% python3 -q
>>> import numpy as np
>>> from numpy import linalg as LA
>>> np.set_printoptions(precision=1, suppress=True, linewidth=160, legacy="1.25")
>>> rd = lambda a: np.round(a, 1) + 0
>>> J = np.array([[-2, 0, 0],
...     [-1, 0, 0],
...     [-1, -1, 1],
...     [1, 2, 3],
...     [3, 0, 4],
...     [1, 3, 2],
...     [0, 5, 1],
...     [1, 2, 3],
...     [0, 2, 5],
...     [1, 4, 3],
...     [2, 7, 2],
...     [4, 4, 5],
...     [7, 1, 2],
...     [6, 1, 2],
...     [9, 1, 3],
...     [12, -2, 4]])
>>> J
array([[-2,  0,  0],
       [-1,  0,  0],
       [-1, -1,  1],
       [ 1,  2,  3],
       [ 3,  0,  4],
       [ 1,  3,  2],
       [ 0,  5,  1],
       [ 1,  2,  3],
       [ 0,  2,  5],
       [ 1,  4,  3],
       [ 2,  7,  2],
       [ 4,  4,  5],
       [ 7,  1,  2],
       [ 6,  1,  2],
       [ 9,  1,  3],
       [12, -2,  4]])
>>> cen = J - J.mean(axis=1)
Traceback (most recent call last):
  File "<python-input-6>", line 1, in <module>
    cen = J - J.mean(axis=1)
          ~~^~~~~~~~~~~~~~~~
ValueError: operands could not be broadcast together with shapes (16,3) (16,) 
>>> cen = J - J.mean(axis=0)
>>> left, sigma, Vh = LA.svd(cen, full_matrices=False)
>>> LA.matrix_rank(cen)
3
>>> rd(Vh[0] * np.sign(Vh[0, np.abs(Vh[0]).argmax()]))
array([ 1. , -0.2,  0.2])
>>> rd(sigma ** 2 / (sigma ** 2).sum())
array([0.7, 0.2, 0.1])
>>> print(np.abs(left[:, 0]).argmax())
15
>>> rd(np.abs(Vh[-1]))
array([0.2, 0.2, 0.9])
>>> print(cen.mean(axis=0))
[0. 0. 0.]
>>> proj = J @ LA.solve(J.T @ J, J.T)
>>> np.trace(proj)
3.0
>>> print(rd(proj @ J[:, 1]))
[ 0.  0. -1.  2.  0.  3.  5.  2.  2.  4.  7.  4.  1.  1.  1. -2.]
>>> C2 = np.cov(J, rowvar=False)
>>> C2.shape
(3, 3)
>>> rd(np.corrcoef(J.T))
array([[ 1. , -0.3,  0.4],
       [-0.3,  1. ,  0.1],
       [ 0.4,  0.1,  1. ]])
>>> np.median(J, axis=0)
array([1. , 1.5, 2.5])
>>> x0 = np.array([2, 0, 1])
>>> rhs = J @ x0
>>> coef, lr = np.zeros(3), 1 / LA.norm(J, 2) ** 2
>>> for i in range(3):
...     coef -= lr * J.T @ (J @ coef - rhs)
...     if i % 1 == 0: print(i, round(LA.norm(J @ coef - rhs), 1))
... 
0 4.1
1 2.8
2 1.9
>>> print(rd(coef))
[2.  0.2 0.9]
>>> rd(LA.cond(J))
3.7
>>> W2 = J[[1, 4]].astype(float)
>>> for _ in range(4):
...     lab = LA.norm(J[:, None] - W2, axis=-1).argmin(axis=1)
...     W2 = np.array([J[lab == j].mean(axis=0) for j in range(2)])
... 
>>> lab
array([0, 0, 0, 0, 1, 0, 0, 0, 0, 0, 0, 1, 1, 1, 1, 1])
>>> np.bincount(lab)
array([10,  6])
>>> rd(W2)
array([[0.2, 2.4, 2. ],
       [6.8, 0.8, 3.3]])
>>> W0 = np.loadtxt("block1.csv", delimiter=",")
>>> W0
array([[3. , 1.1, 1.1, 2.9],
       [3. , 0.7, 1. , 3.6],
       [3.1, 0.5, 1.2, 2.8],
       [3.1, 1.4, 0.5, 2.8],
       [2.2, 0.9, 1.6, 2.4],
       [2.8, 0.9, 1.1, 3.1],
       [3.5, 0.7, 1.4, 2.7],
       [3.2, 1. , 1. , 3.5],
       [3. , 1.7, 1.3, 3.1],
       [2.7, 0.9, 1.3, 3.1],
       [3.3, 0.7, 1.2, 3.4],
       [1.5, 1.5, 1. , 3.2],
       [2. , 1.6, 0.9, 2.9],
       [2. , 1.4, 0.8, 3.3],
       [2.3, 1.4, 1. , 3. ],
       [2. , 2.4, 1.2, 3.7],
       [2. , 1.6, 0.9, 2.9],
       [1.7, 2. , 1. , 3.2],
       [2. , 2.3, 0.6, 3.3],
       [2. , 1.7, 1.2, 3.1],
       [2. , 2.1, 1. , 2.9],
       [1.8, 1.5, 0.5, 3.5]])
>>> x0 = np.array([-1, 1, -1, -2])
>>> rhs = W0 @ x0
>>> coef, lr = np.zeros(4), 1 / LA.norm(W0, 2) ** 2
>>> for i in range(15):
...     coef -= lr * W0.T @ (W0 @ coef - rhs)
...     if i % 5 == 0: print(i, round(LA.norm(W0 @ coef - rhs), 1))
... 
0 3.8
5 3.4
10 3.1
>>> print(rd(LA.cond(W0)))
16.6
>>> lab = W0[:, 1] > np.median(W0[:, 1])
>>> r0 = W0[lab].mean(axis=0) - W0[~lab].mean(axis=0)
>>> print(lab.astype(int))
[0 0 0 0 0 0 0 0 1 0 0 1 1 0 0 1 1 1 1 1 1 1]
>>> rd((((W0 - W0.mean(axis=0)) @ r0 > 0) == lab).mean())
0.9
>>> rd(r0)
array([-0.8,  0.9, -0.1,  0.1])
>>> np.argsort(-np.abs(r0).round(6), kind="stable")
array([1, 0, 2, 3])
>>> M = np.loadtxt("a.csv", delimiter=",")
>>> M
array([[ 6.,  4., -3.,  2.],
       [ 4.,  2.,  6.,  4.],
       [-3.,  6.,  4.,  1.],
       [ 2.,  4.,  1.,  2.]])
>>> proj = np.triu(np.array([[-3, -3, 1, 1], [-1, 3, 0, 3], [-3, 3, 2, -1], [0, 3, 1, 2]]), 1) + np.eye(4)
>>> Y = proj @ M @ LA.inv(proj)
>>> rd(np.poly(Y))
array([   1.,  -14.,  -14.,  520., -104.])
>>> Y
array([[  -7.,  -13.,   -9.,   30.],
       [  10.,   44.,   -1., -133.],
       [  -5.,  -13.,    8.,   51.],
       [   2.,   10.,   -1.,  -31.]])
>>> vals, V = LA.eigvalsh(M)
Traceback (most recent call last):
  File "<python-input-52>", line 1, in <module>
    vals, V = LA.eigvalsh(M)
    ^^^^^^^
ValueError: too many values to unpack (expected 2)
>>> vals, V = LA.eigh(M)
>>> rd(vals)
array([-5.6,  0.2,  8.3, 11.1])
>>> rd(LA.eigvalsh(M + 4 * np.eye(4)))
array([-1.6,  4.2, 12.3, 15.1])
>>> print(rd(vals.sum()), np.trace(M))
14.0 14.0
>>> rd(np.abs(LA.svd(M)[2][-1]))
array([0.4, 0.1, 0.3, 0.9])
>>> round(np.log10(LA.cond(M)))
2
>>> rd(LA.norm(M, 2) / LA.norm(M))
0.7
>>> [round(float(x), 1) for x in LA.svd(M, compute_uv=False)[:3]]
[11.1, 8.3, 5.6]
>>> np.argsort(-LA.norm(M, axis=0).round(6), kind="stable")[:3]
array([1, 0, 2])
>>> feats = np.loadtxt("out17.csv", delimiter=",")
>>> feats
array([[ 8.7,  5. ,  0.6],
       [-1.8, -1.2, -9.8],
       [-2.5,  9.6, -1. ],
       [-8.6, -4.8, -1.8],
       [-4.4,  1.2,  8.9],
       [-9.2,  3.4,  2. ],
       [-0.8, -5.4, -8.4],
       [-8.4,  4.4, -3. ],
       [-7.4,  6.4,  1.9],
       [ 8.5, -5.2,  1.3],
       [-8. , -3.9,  4.6],
       [-0.5, -2.2,  9.7],
       [-7.4,  6.5,  1.7],
       [ 7.6, -1.9, -6.2],
       [-1.7,  6.2, -7.6],
       [ 5.2,  3.3,  7.9],
       [-3.4, -4.5, -8.3],
       [ 3.9, -7.8, -4.8],
       [ 6. ,  6.1, -5.2],
       [ 3.4, -2.5,  9.1],
       [-8.6,  4.7, -1.8],
       [ 4.7,  1.5, -8.7],
       [-4.4,  1.8,  8.8]])
>>> lab = J[:, 0] > np.median(J[:, 0])
>>> r0 = J[lab].mean(axis=0) - J[~lab].mean(axis=0)
>>> rd(r0)
array([ 6.1, -0.2,  1.1])
>>> np.argsort(-np.abs(r0).round(6), kind="stable")
array([0, 2, 1])
>>> ((J - J.mean(axis=0)) @ r0 > 0).astype(int)
array([0, 0, 0, 0, 1, 0, 0, 0, 0, 0, 0, 1, 1, 1, 1, 1])
>>> proj = feats @ LA.solve(feats.T @ feats, feats.T)
>>> print(LA.matrix_rank(np.eye(23) - proj))
20
>>> print(rd(LA.eigvalsh(proj)))
[0. 0. 0. 0. 0. 0. 0. 0. 0. 0. 0. 0. 0. 0. 0. 0. 0. 0. 0. 0. 1. 1. 1.]
>>> np.allclose(proj @ proj, proj)
True
>>> def softmax(z):
...     e = np.exp(z - z.max(axis=-1, keepdims=True))
...     return e / e.sum(axis=-1, keepdims=True)
... 
>>> rd(softmax(W0[12]))
array([0.2, 0.2, 0.1, 0.6])
>>> rd(softmax(W0[12] + -1))
array([0.2, 0.2, 0.1, 0.6])
>>> rd(softmax(W0).sum(axis=1))
array([1., 1., 1., 1., 1., 1., 1., 1., 1., 1., 1., 1., 1., 1., 1., 1., 1., 1., 1., 1., 1., 1.])
>>> rd(softmax(10 * W0[12]))
array([0., 0., 0., 1.])
>>> att = W0 @ W0.T / np.sqrt(4)
>>> softmax(att).round(6).argmax(axis=1)
array([ 7,  7, 10,  7, 10,  7, 10,  7,  7,  7, 10, 15, 15, 15,  7, 15, 15, 15, 15, 15, 15, 15])
>>> A = np.array([[0, 0, 0, 0], [3, 5, 2, 5], [-3, -5, -2, -5], [-6, -10, -4, -10]])
>>> C2 = A.T @ A
>>> np.trace(C2), (A ** 2).sum()
(378, 378)
>>> np.diag(C2)
array([ 54, 150,  24, 150])
>>> rd(LA.eigvalsh(C2)[::-1])
array([378.,   0.,   0.,   0.])
>>> (A @ A.T).shape
(4, 4)
>>> left, sigma, Vh = LA.svd(A)
>>> np.argmax(sigma[:-1] / (sigma[1:] + 1e-6)) + 1
1
>>> Y = left[:, :1] @ np.diag(sigma[:1]) @ Vh[:1]
>>> LA.matrix_rank(A, rtol=0.05)
1
>>> rd(LA.norm(A - Y) / LA.norm(A))
0.0
>>> LA.matrix_rank(Y)
1
>>> rd(LA.norm(A - Y, 2)), rd(sigma[1])
(0.0, 0.0)
>>> rd(np.abs(A - Y).max())
0.0
>>> LA.matrix_power(A, 4)
array([[    0,     0,     0,     0],
       [-1029, -1715,  -686, -1715],
       [ 1029,  1715,   686,  1715],
       [ 2058,  3430,  1372,  3430]])
>>> (A - A.T) / 2
array([[ 0. , -1.5,  1.5,  3. ],
       [ 1.5,  0. ,  3.5,  7.5],
       [-1.5, -3.5,  0. , -0.5],
       [-3. , -7.5,  0.5,  0. ]])
>>> np.trace(A)
-7
>>> A @ A
array([[  0,   0,   0,   0],
       [-21, -35, -14, -35],
       [ 21,  35,  14,  35],
       [ 42,  70,  28,  70]])
>>> A.inv()
Traceback (most recent call last):
  File "<python-input-98>", line 1, in <module>
    A.inv()
    ^^^^^
AttributeError: 'numpy.ndarray' object has no attribute 'inv'
>>> assert A == A.T
Traceback (most recent call last):
  File "<python-input-99>", line 1, in <module>
    assert A == A.T
           ^^^^^^^^
ValueError: The truth value of an array with more than one element is ambiguous. Use a.any() or a.all()
>>> rd(np.abs(LA.eigvals(A)).max())
7.0
>>> np.allclose(A, A.T)
False
>>> np.unique(A.round(6), axis=0).shape
(4, 4)
>>> rd(np.trace(LA.pinv(A) @ A))
1.0
>>> rd(A @ LA.pinv(A) @ A)
array([[  0.,   0.,   0.,   0.],
       [  3.,   5.,   2.,   5.],
       [ -3.,  -5.,  -2.,  -5.],
       [ -6., -10.,  -4., -10.]])
>>> try:
...     LA.inv(A)
... except LA.LinAlgError as e:
...     print(e)
... 
Singular matrix
>>> F = np.array([[0.0, 0.2, -1.3],
...     [0.9, 0.2, 1.0],
...     [-0.4, 1.3, -1.8],
...     [0.8, -0.4, 0.2]])
>>> F[:, 2] *= 20
>>> F
array([[  0. ,   0.2, -26. ],
       [  0.9,   0.2,  20. ],
       [ -0.4,   1.3, -36. ],
       [  0.8,  -0.4,   4. ]])
>>> print(np.argsort(-LA.norm(F, axis=0).round(6), kind="stable")[:3])
[2 1 0]
>>> rd(LA.norm(F, 2) / LA.norm(F))
1.0
>>> LA.matrix_rank(F, rtol=0.1)
1
>>> rd(np.abs(LA.svd(F)[2][-1]))
array([0.4, 0.9, 0. ])
>>> [round(float(x), 1) for x in LA.svd(F, compute_uv=False)[:3]]
[48.9, 1.1, 0.9]
>>> LA.cond(F) > 100
False
